In [1]: import numpy as np

In [2]: from numpy import linalg as LA

In [3]: np.set_printoptions(suppress=True, linewidth=140)

In [4]: rnd = lambda a: np.round(a, 2) + 0

In [5]: m1 = np.load("sample11.npy")

In [6]: m1
Out[6]: 
array([[  0.3,  -1.8,   1.7,   0.8,  -0.7,   0.9],
       [ -0.1,   0.2,  -1.5,   0. ,  -1.6,  -0.8],
       [  8. ,   0. , -38. ,   2. ,  -2. , -24. ],
       [  0.9,   0. ,   0. ,   1.1,   1. ,   0.7],
       [  0.5,   0.4,   0.5,  -0.3,   0.1,  -2. ],
       [  0. ,   0.4,   0.5,  -0.6,  -0.3,   0.9],
       [ -1.4,   1.6,   0.5,  -1.8,  -0.8,   0.5],
       [ -1.3,  -1.1,   1.9,   0.1,  -0.5,  -2.4],
       [  0.2,   1.2,   0.3,   1.3,  -0.3,   0.6],
       [  1.8,  -1.6,  -0.2,   0.1,   1. ,   1.4],
       [  1.3,  -0.8,  -0.1,  -0.4,  -1.9,  -0.5],
       [ -1.6,  -1. ,  -0.8,   1. ,  -1.3,  -1.5],
       [  0.5,   0.4,   0.6,   2. ,   0.1,   1. ],
       [  0.3,   0. ,  -1.2,  -0.4,  -0.2,  -1. ],
       [  0. ,   0. ,  -1.1,  -0.3,   0.8,  -0.5],
       [ -1. ,  -0.1,   1. ,  -1.4,   0.6,   0.1],
       [ -0.9,  -1.3,   0.6,  -0.2,   0. ,  -1.8],
       [ -1.2,   0. ,  -0.9,  -0.8,  -0.4,  -1. ]])

In [7]: D = LA.norm(m1[:, None] - m1[None], axis=-1)

In [8]: D.shape
Out[8]: (18, 18)

In [9]: LA.matrix_rank(D ** 2)
Out[9]: np.int64(8)

In [10]: D.mean(axis=1).argmax()
Out[10]: np.int64(2)

In [11]: Q, Rm = LA.qr(m1)

In [12]: print(np.allclose(Rm.T @ Rm, m1.T @ m1))
True

In [13]: rnd(abs(Rm[0, 0])), rnd(LA.norm(m1[:, 0]))
Out[13]: (np.float64(8.94), np.float64(8.94))

In [14]: rnd(np.trace(Q @ Q.T))
Out[14]: np.float64(6.0)

In [15]: Q.shape, Rm.shape
Out[15]: ((18, 6), (6, 6))

In [16]: rnd(Q @ Rm)
Out[16]: 
array([[  0.3,  -1.8,   1.7,   0.8,  -0.7,   0.9],
       [ -0.1,   0.2,  -1.5,   0. ,  -1.6,  -0.8],
       [  8. ,   0. , -38. ,   2. ,  -2. , -24. ],
       [  0.9,   0. ,   0. ,   1.1,   1. ,   0.7],
       [  0.5,   0.4,   0.5,  -0.3,   0.1,  -2. ],
       [  0. ,   0.4,   0.5,  -0.6,  -0.3,   0.9],
       [ -1.4,   1.6,   0.5,  -1.8,  -0.8,   0.5],
       [ -1.3,  -1.1,   1.9,   0.1,  -0.5,  -2.4],
       [  0.2,   1.2,   0.3,   1.3,  -0.3,   0.6],
       [  1.8,  -1.6,  -0.2,   0.1,   1. ,   1.4],
       [  1.3,  -0.8,  -0.1,  -0.4,  -1.9,  -0.5],
       [ -1.6,  -1. ,  -0.8,   1. ,  -1.3,  -1.5],
       [  0.5,   0.4,   0.6,   2. ,   0.1,   1. ],
       [  0.3,   0. ,  -1.2,  -0.4,  -0.2,  -1. ],
       [  0. ,   0. ,  -1.1,  -0.3,   0.8,  -0.5],
       [ -1. ,  -0.1,   1. ,  -1.4,   0.6,   0.1],
       [ -0.9,  -1.3,   0.6,  -0.2,   0. ,  -1.8],
       [ -1.2,   0. ,  -0.9,  -0.8,  -0.4,  -1. ]])
